>>> import numpy as np
>>> import numpy.linalg as la
>>> np.set_printoptions(precision=2, suppress=True, linewidth=140, floatmode="fixed")
>>> def tidy(a):
...     return np.round(a, 2) + 0
... 
>>> arr = np.load("out3.npy")
>>> arr
array([[ 0.40, -0.90,  0.30, -1.20,  0.70, -0.50],
       [-1.50,  0.40,  1.50, -0.30,  0.60,  1.20],
       [ 0.50, -0.80,  1.10,  0.80,  0.00,  0.10],
       [ 0.60, -0.50, -0.40,  0.00,  0.60,  0.00],
       [-1.80, -0.40, -0.70,  1.40, -0.40,  0.10],
       [-0.80,  1.00, -1.20, -0.20, -0.70,  0.20],
       [-1.10, -0.80, -3.00, -0.50, -0.20,  0.90],
       [-0.90, -0.90, -0.30,  1.60,  1.10, -0.20],
       [-1.00, -0.10,  0.60,  0.20,  0.00,  0.60],
       [ 0.30,  0.60, -1.20,  0.90, -0.30,  2.00],
       [-0.20,  0.90, -0.10,  1.20,  1.60,  1.40],
       [-2.70,  3.90,  0.30,  2.40, -1.50,  5.70],
       [-2.40,  0.60, -0.90, -0.30, -0.30,  1.30],
       [-0.20,  1.50,  0.20,  1.00, -1.60,  1.20],
       [ 0.90,  0.50,  1.20,  2.30, -1.50, -0.70],
       [ 0.50,  0.50,  0.30, -0.70, -1.20,  0.10],
       [ 1.20, -0.10,  0.90,  0.80,  1.90, -0.60],
       [-0.50, -0.40,  0.00, -0.60, -1.10, -0.90],
       [-1.20, -0.40,  2.10,  1.30,  0.80,  0.70],
       [ 0.40,  1.50,  0.10,  1.40,  1.40, -0.10],
       [ 1.80,  0.80, -0.10,  1.10,  0.00, -0.40],
       [ 0.70, -0.30, -0.50,  0.70, -2.80, -1.00],
       [ 0.20, -1.40, -0.80, -0.60,  0.50,  0.40],
       [-0.20,  1.80,  0.00,  0.50, -0.20,  0.70],
       [-0.60,  0.70, -0.20,  1.00, -1.80, -2.70],
       [ 1.00,  0.20,  0.10, -1.00,  1.10,  0.90],
       [-1.90,  0.70, -0.50, -1.20,  0.10, -0.20],
       [-1.10, -0.50,  0.90, -0.50,  0.90, -1.20],
       [ 1.50,  0.10,  0.40, -0.30, -0.70,  0.60],
       [ 0.20, -0.50,  0.00,  1.90, -0.10, -1.50],
       [-0.80,  0.60,  1.30, -0.50, -1.10,  0.40],
       [ 1.40, -0.20,  2.40, -2.00, -0.10,  0.50],
       [-1.30,  0.00,  0.20, -0.80,  2.60, -0.50],
       [-1.00, -1.40,  0.00, -0.40,  0.90,  0.90],
       [ 0.90, -0.80, -0.10,  0.00, -0.30,  0.10],
       [-1.10,  0.00, -1.50, -0.70, -2.10,  0.20],
       [ 0.90,  1.70,  1.00,  1.60, -0.60,  0.10],
       [-0.40,  1.30,  0.70,  0.40, -1.20, -0.60],
       [-0.90,  1.90,  0.90,  1.00,  0.90,  1.10],
       [ 0.30,  1.10, -0.70, -0.90, -0.90, -0.60],
       [-1.10,  0.00,  0.20, -2.40, -0.80,  0.60]])
>>> basis = arr[[8, 25]].astype(float)
>>> for _ in range(3):
...     idx = la.norm(arr[:, None] - basis, axis=-1).argmin(axis=1)
...     basis = np.array([arr[idx == j].mean(axis=0) for j in range(2)])
... 
>>> idx
array([1, 0, 1, 1, 0, 0, 0, 0, 0, 0, 0, 0, 0, 0, 0, 1, 1, 0, 0, 0, 1, 0, 1, 0, 0, 1, 0, 1, 1, 0, 0, 1, 1, 1, 1, 0, 0, 0, 0, 1, 0])
>>> tidy(basis)
array([[-0.69,  0.61,  0.00,  0.54, -0.45,  0.40],
       [ 0.46, -0.26,  0.30, -0.38,  0.40, -0.01]])
>>> np.bincount(idx)
array([26, 15])
>>> np.abs(basis[1] - basis[0]).argmax()
np.int64(0)
>>> x = np.array([-1, 2, -3, -3, -1, 0])
>>> tidy(arr @ np.ones(6))
array([-1.20,  1.90,  1.70,  0.30, -1.80, -1.70, -4.70,  0.40,  0.30,  2.30,  4.80,  8.10, -2.00,  2.10,  2.70, -0.50,  4.10, -3.50,  3.30,
        4.70,  3.20, -3.20, -1.70,  2.60, -3.60,  2.30, -3.00, -1.50,  1.60,  0.00, -0.10,  2.00,  0.20, -1.00, -0.20, -5.20,  4.70,  0.20,
        4.90, -1.70, -3.50])
>>> arr @ np.eye(6)[5]
array([-0.50,  1.20,  0.10,  0.00,  0.10,  0.20,  0.90, -0.20,  0.60,  2.00,  1.40,  5.70,  1.30,  1.20, -0.70,  0.10, -0.60, -0.90,  0.70,
       -0.10, -0.40, -1.00,  0.40,  0.70, -2.70,  0.90, -0.20, -1.20,  0.60, -1.50,  0.40,  0.50, -0.50,  0.90,  0.10,  0.20,  0.10, -0.60,
        1.10, -0.60,  0.60])
>>> Xs = arr - arr.mean(axis=0)
>>> Uu, sigma, VT = la.svd(Xs, full_matrices=False)
>>> tidy(sigma ** 2 / (sigma ** 2).sum())
array([0.32, 0.20, 0.19, 0.13, 0.10, 0.06])
>>> tidy(sigma)
array([9.69, 7.74, 7.46, 6.08, 5.34, 4.26])
>>> (np.sign(Uu[:, 0]) == np.sign(Uu[0, 0])).astype(int)
array([1, 0, 1, 1, 0, 0, 0, 1, 0, 0, 0, 0, 0, 0, 1, 1, 1, 1, 0, 0, 1, 1, 1, 0, 1, 1, 0, 1, 1, 1, 0, 1, 1, 1, 1, 0, 0, 0, 0, 1, 1])
>>> tidy(Xs.mean(axis=0))
array([0.00, 0.00, 0.00, 0.00, 0.00, 0.00])
>>> tidy(la.svd(arr, compute_uv=False))
array([10.23,  7.75,  7.46,  6.08,  5.44,  4.26])
>>> tidy(arr.sum(axis=1))
array([-1.20,  1.90,  1.70,  0.30, -1.80, -1.70, -4.70,  0.40,  0.30,  2.30,  4.80,  8.10, -2.00,  2.10,  2.70, -0.50,  4.10, -3.50,  3.30,
        4.70,  3.20, -3.20, -1.70,  2.60, -3.60,  2.30, -3.00, -1.50,  1.60,  0.00, -0.10,  2.00,  0.20, -1.00, -0.20, -5.20,  4.70,  0.20,
        4.90, -1.70, -3.50])
>>> arr.shape
(41, 6)
>>> M2 = np.c_[arr[:, :4] @ np.array([[0, 1, 0, 1], [1, 3, 3, 1], [2, 2, 1, 3], [2, 3, 3, 1]]), np.array([-3, -3, 3, 2, 3, -2, -1, -3, -1, 2, 1, -2, 1, 0, -2, 3, -1, -3, 1, 0, -2, 1, -1, -3, 2, 3, -2, -3, -3, 1, -1, 3, 3, -2, 3, -1, -2, 3, 2, -3, -3])]
>>> tidy(M2)
array([[ -2.70,  -5.30,  -6.00,  -0.80,  -3.00],
       [  2.80,   1.80,   1.80,   3.10,  -3.00],
       [  3.00,   2.70,   1.10,   3.80,   3.00],
       [ -1.30,  -1.70,  -1.90,  -1.10,   2.00],
       [  1.00,  -0.20,   2.30,  -2.90,   3.00],
       [ -1.80,  -0.80,   1.20,  -3.60,  -2.00],
       [ -7.80, -11.00,  -6.90, -11.40,  -1.00],
       [  1.70,   0.60,   1.80,  -1.10,  -3.00],
       [  1.50,   0.50,   0.90,   0.90,  -1.00],
       [  0.00,   2.40,   3.30,  -1.80,   2.00],
       [  3.10,   5.90,   6.20,   1.60,   1.00],
       [  9.30,  16.80,  19.20,   4.50,  -2.00],
       [ -1.80,  -3.30,   0.00,  -4.80,   1.00],
       [  3.90,   7.70,   7.70,   2.90,   0.00],
       [  7.50,  11.70,   9.60,   7.30,  -2.00],
       [ -0.30,   0.50,  -0.30,   1.20,   3.00],
       [  3.30,   5.10,   3.00,   4.60,  -1.00],
       [ -1.60,  -3.50,  -3.00,  -1.50,  -3.00],
       [  6.40,   5.70,   4.80,   6.00,   1.00],
       [  4.50,   9.30,   8.80,   3.60,   0.00],
       [  2.80,   7.30,   5.60,   3.40,  -2.00],
       [  0.10,   0.90,   0.70,  -0.40,   1.00],
       [ -4.20,  -7.40,  -6.80,  -4.20,  -1.00],
       [  2.80,   6.70,   6.90,   2.10,  -3.00],
       [  2.30,   4.10,   4.90,   0.50,   2.00],
       [ -1.60,  -1.20,  -2.30,   0.50,   3.00],
       [ -2.70,  -4.40,  -2.00,  -3.90,  -2.00],
       [  0.30,  -2.30,  -2.10,   0.60,  -3.00],
       [  0.30,   1.70,  -0.20,   2.50,  -3.00],
       [  3.30,   4.40,   4.20,   1.60,   1.00],
       [  2.20,   2.10,   1.60,   3.20,  -1.00],
       [  0.60,  -0.40,  -4.20,   6.40,   3.00],
       [ -1.20,  -3.30,  -2.20,  -1.50,   3.00],
       [ -2.20,  -6.40,  -5.40,  -2.80,  -2.00],
       [ -1.00,  -1.70,  -2.50,  -0.20,   3.00],
       [ -4.40,  -6.20,  -3.60,  -6.30,  -1.00],
       [  6.90,  12.80,  10.90,   7.20,  -2.00],
       [  3.50,   6.10,   5.80,   3.40,   3.00],
       [  5.70,   9.60,   9.60,   4.70,   2.00],
       [ -2.10,  -0.50,  -0.10,  -1.60,  -3.00],
       [ -4.40,  -7.90,  -7.00,  -2.90,  -3.00]])
>>> tidy(la.norm(M2 - arr @ la.lstsq(arr, M2)[0], axis=0))
array([ 0.00,  0.00,  0.00,  0.00, 14.10])
>>> la.matrix_rank(np.c_[arr, M2])
np.int64(7)
>>> K = np.loadtxt("m.csv", delimiter=",")
>>> K
array([[-1.20,  1.00, -1.50],
       [-1.10,  0.60, -0.30],
       [-1.00,  1.20, -1.00],
       [ 0.20,  0.30, -0.50],
       [-0.70,  0.40,  0.50],
       [ 1.20,  0.50,  0.20],
       [-1.50, -0.80, -0.50],
       [-0.10, -1.30, -0.70],
       [-0.40, -2.80, -0.70],
       [ 1.90,  1.70, -1.20],
       [-0.10,  0.30,  0.40],
       [ 1.00, -0.60, -1.30],
       [ 0.70, -1.70, -1.10],
       [ 0.10,  0.30, -0.90],
       [ 0.50,  1.30, -1.10],
       [ 0.80,  2.60, -0.10],
       [ 1.00, -0.20, -0.60],
       [-0.30,  0.20, -0.10],
       [ 0.30,  1.30, -0.90],
       [ 0.80,  0.70,  0.40],
       [-0.50, -0.70, -0.70],
       [ 1.10, -2.80, -1.30],
       [ 0.20, -1.10,  1.00],
       [-0.40,  0.80, -0.70],
       [ 0.90,  0.10,  0.60],
       [-0.10,  0.20,  0.90],
       [-1.40,  0.90, -0.70],
       [-0.30, -0.40, -0.60],
       [ 0.60,  0.40,  1.70],
       [ 0.80,  0.70, -0.60],
       [-0.30, -0.50, -0.20],
       [ 1.50,  0.60,  0.40],
       [ 0.70,  0.80, -0.10],
       [ 0.00, -1.10,  1.00],
       [ 1.50, -3.00,  3.00],
       [-2.00,  1.10,  1.30],
       [ 0.20,  2.70, -0.40],
       [-1.50,  0.20, -1.90],
       [ 1.00, -0.60,  0.40],
       [ 0.20,  0.30,  2.60],
       [ 0.30,  1.30,  0.70],
       [-0.80,  0.00,  1.30],
       [ 1.10, -0.20, -1.50]])
>>> M2 = np.array([[0, 2, 5], [3, 1, 3], [5, 1, 4]])
>>> np.vstack([K, M2.T]).shape
(46, 3)
>>> Xs = K - K.mean(axis=0)
>>> Uu, sigma, VT = la.svd(Xs, full_matrices=False)
>>> tidy(Xs.mean(axis=0))
array([0.00, 0.00, 0.00])
>>> (np.sign(Uu[:, 0]) == np.sign(Uu[0, 0])).astype(int)
array([1, 1, 1, 1, 1, 1, 0, 0, 0, 1, 1, 0, 0, 1, 1, 1, 0, 1, 1, 1, 0, 0, 0, 1, 0, 0, 1, 0, 0, 1, 0, 1, 1, 0, 0, 1, 1, 1, 0, 0, 1, 0, 1])
>>> Xs = (K - K.mean(axis=0)) / K.std(axis=0)
>>> np.argwhere(np.abs(Xs) > 2)
array([[ 8,  1],
       [15,  1],
       [21,  1],
       [34,  1],
       [34,  2],
       [35,  0],
       [36,  1],
       [39,  2]])
>>> tidy(Xs.std(axis=0))
array([1.00, 1.00, 1.00])
>>> c = la.lstsq(np.delete(Xs, 2, axis=1), Xs[:, 2])[0]
>>> tidy(1 - np.var(Xs[:, 2] - np.delete(Xs, 2, axis=1) @ c))
np.float64(0.02)
>>> hat = K @ la.solve(K.T @ K, K.T)
>>> tidy(la.eigvalsh(hat))
array([0.00, 0.00, 0.00, 0.00, 0.00, 0.00, 0.00, 0.00, 0.00, 0.00, 0.00, 0.00, 0.00, 0.00, 0.00, 0.00, 0.00, 0.00, 0.00, 0.00, 0.00, 0.00,
       0.00, 0.00, 0.00, 0.00, 0.00, 0.00, 0.00, 0.00, 0.00, 0.00, 0.00, 0.00, 0.00, 0.00, 0.00, 0.00, 0.00, 0.00, 1.00, 1.00, 1.00])
>>> tidy(np.diag(hat))
array([0.09, 0.04, 0.06, 0.01, 0.02, 0.05, 0.08, 0.04, 0.15, 0.19, 0.01, 0.08, 0.09, 0.02, 0.06, 0.13, 0.04, 0.00, 0.04, 0.03, 0.03, 0.20,
       0.03, 0.02, 0.03, 0.02, 0.07, 0.01, 0.07, 0.04, 0.01, 0.07, 0.03, 0.04, 0.32, 0.18, 0.12, 0.13, 0.03, 0.15, 0.04, 0.06, 0.09])
>>> np.trace(hat)
np.float64(3.0)
>>> d = la.norm(K[:, None] - K[None], axis=-1)
>>> np.flatnonzero(d[30] < d.mean() / 2)
array([ 3,  7, 10, 13, 17, 20, 27, 30])
>>> (d + 1e9 * np.eye(43)).round(6).argmin(axis=1)
array([ 2, 26,  0, 13, 10, 31, 20, 20,  7, 14, 25, 42,  7,  3, 18, 36, 11, 10, 14,  5, 27, 12, 33, 13,  5, 10,  1, 20, 39, 32, 27,  5, 19,
       22, 22, 41, 15,  0, 24, 28, 19, 25, 11])
>>> feats = np.array([[4, 0, 4, 0, 4, 0],
...     [-2, 0, -2, 0, -2, 0],
...     [5, 3, 5, 3, 5, 3],
...     [4, 0, 4, 0, 4, 0],
...     [-2, 0, -2, 0, -2, 0],
...     [5, 3, 5, 3, 5, 3]])
>>> feats.shape
(6, 6)
>>> feats.sum(axis=1)
array([12, -6, 24, 12, -6, 24])
>>> tidy(la.norm(feats))
np.float64(18.0)
>>> feats - feats[0]
array([[ 0,  0,  0,  0,  0,  0],
       [-6,  0, -6,  0, -6,  0],
       [ 1,  3,  1,  3,  1,  3],
       [ 0,  0,  0,  0,  0,  0],
       [-6,  0, -6,  0, -6,  0],
       [ 1,  3,  1,  3,  1,  3]])
>>> feats.sum(axis=0)
array([14,  6, 14,  6, 14,  6])
>>> np.diff(feats, axis=0)
array([[-6,  0, -6,  0, -6,  0],
       [ 7,  3,  7,  3,  7,  3],
       [-1, -3, -1, -3, -1, -3],
       [-6,  0, -6,  0, -6,  0],
       [ 7,  3,  7,  3,  7,  3]])
>>> np.unravel_index(np.abs(feats).argmax(), feats.shape)
(np.int64(2), np.int64(0))
>>> tidy(feats.mean(axis=0))
array([2.33, 1.00, 2.33, 1.00, 2.33, 1.00])
>>> mat = np.loadtxt("sample13.csv", delimiter=",")
>>> mat
array([[ 3.00,  3.00,  2.00, -2.00, -3.00,  1.00, -1.00,  2.00,  2.00, -3.00],
       [ 3.00,  3.00,  3.00,  2.00, -2.00, -3.00,  1.00, -1.00,  2.00,  2.00],
       [ 2.00,  3.00,  3.00,  3.00,  2.00, -2.00, -3.00,  1.00, -1.00,  2.00],
       [-2.00,  2.00,  3.00,  3.00,  3.00,  2.00, -2.00, -3.00,  1.00, -1.00],
       [-3.00, -2.00,  2.00,  3.00,  3.00,  3.00,  2.00, -2.00, -3.00,  1.00],
       [ 1.00, -3.00, -2.00,  2.00,  3.00,  3.00,  3.00,  2.00, -2.00, -3.00],
       [-1.00,  1.00, -3.00, -2.00,  2.00,  3.00,  3.00,  3.00,  2.00, -2.00],
       [ 2.00, -1.00,  1.00, -3.00, -2.00,  2.00,  3.00,  3.00,  3.00,  2.00],
       [ 2.00,  2.00, -1.00,  1.00, -3.00, -2.00,  2.00,  3.00,  3.00,  3.00],
       [-3.00,  2.00,  2.00, -1.00,  1.00, -3.00, -2.00,  2.00,  3.00,  3.00]])
>>> Q, vecs = la.qr(arr[:, :2])[0], la.qr(arr[:, 2:])[0]
>>> sigma = la.svd(Q.T @ vecs, compute_uv=False)
>>> tidy(la.norm(Q @ Q.T - vecs @ vecs.T, 2))
np.float64(1.0)
>>> tidy(sigma)
array([0.67, 0.34])
>>> tidy(np.degrees(np.arccos(sigma.clip(0, 1))))
array([48.02, 70.01])
>>> w, vecs = la.eigh(mat)
>>> (w > 1e-8).sum(), (w < -1e-8).sum()
(np.int64(6), np.int64(4))
>>> tidy(la.eigvalsh(mat + 4 * np.eye(10)))
array([-3.15, -1.52,  2.02,  2.18,  5.79,  8.15, 10.98, 11.36, 16.34, 17.84])
>>> np.unique(w.round(6) + 0, return_counts=True)[1]
array([1, 1, 1, 1, 1, 1, 1, 1, 1, 1])
>>> np.abs(vecs[:, -1]).round(6).argmax()
np.int64(4)
>>> tidy(vecs.T @ mat @ vecs)
array([[-7.15,  0.00,  0.00,  0.00,  0.00,  0.00,  0.00,  0.00,  0.00,  0.00],
       [ 0.00, -5.52,  0.00,  0.00,  0.00,  0.00,  0.00,  0.00,  0.00,  0.00],
       [ 0.00,  0.00, -1.98,  0.00,  0.00,  0.00,  0.00,  0.00,  0.00,  0.00],
       [ 0.00,  0.00,  0.00, -1.82,  0.00,  0.00,  0.00,  0.00,  0.00,  0.00],
       [ 0.00,  0.00,  0.00,  0.00,  1.79,  0.00,  0.00,  0.00,  0.00,  0.00],
       [ 0.00,  0.00,  0.00,  0.00,  0.00,  4.15,  0.00,  0.00,  0.00,  0.00],
       [ 0.00,  0.00,  0.00,  0.00,  0.00,  0.00,  6.98,  0.00,  0.00,  0.00],
       [ 0.00,  0.00,  0.00,  0.00,  0.00,  0.00,  0.00,  7.36,  0.00,  0.00],
       [ 0.00,  0.00,  0.00,  0.00,  0.00,  0.00,  0.00,  0.00, 12.34,  0.00],
       [ 0.00,  0.00,  0.00,  0.00,  0.00,  0.00,  0.00,  0.00,  0.00, 13.84]])
>>> tidy(la.eigvalsh(mat).min())
np.float64(-7.15)
>>> np.all(la.eigvalsh(mat) > 0)
np.False_
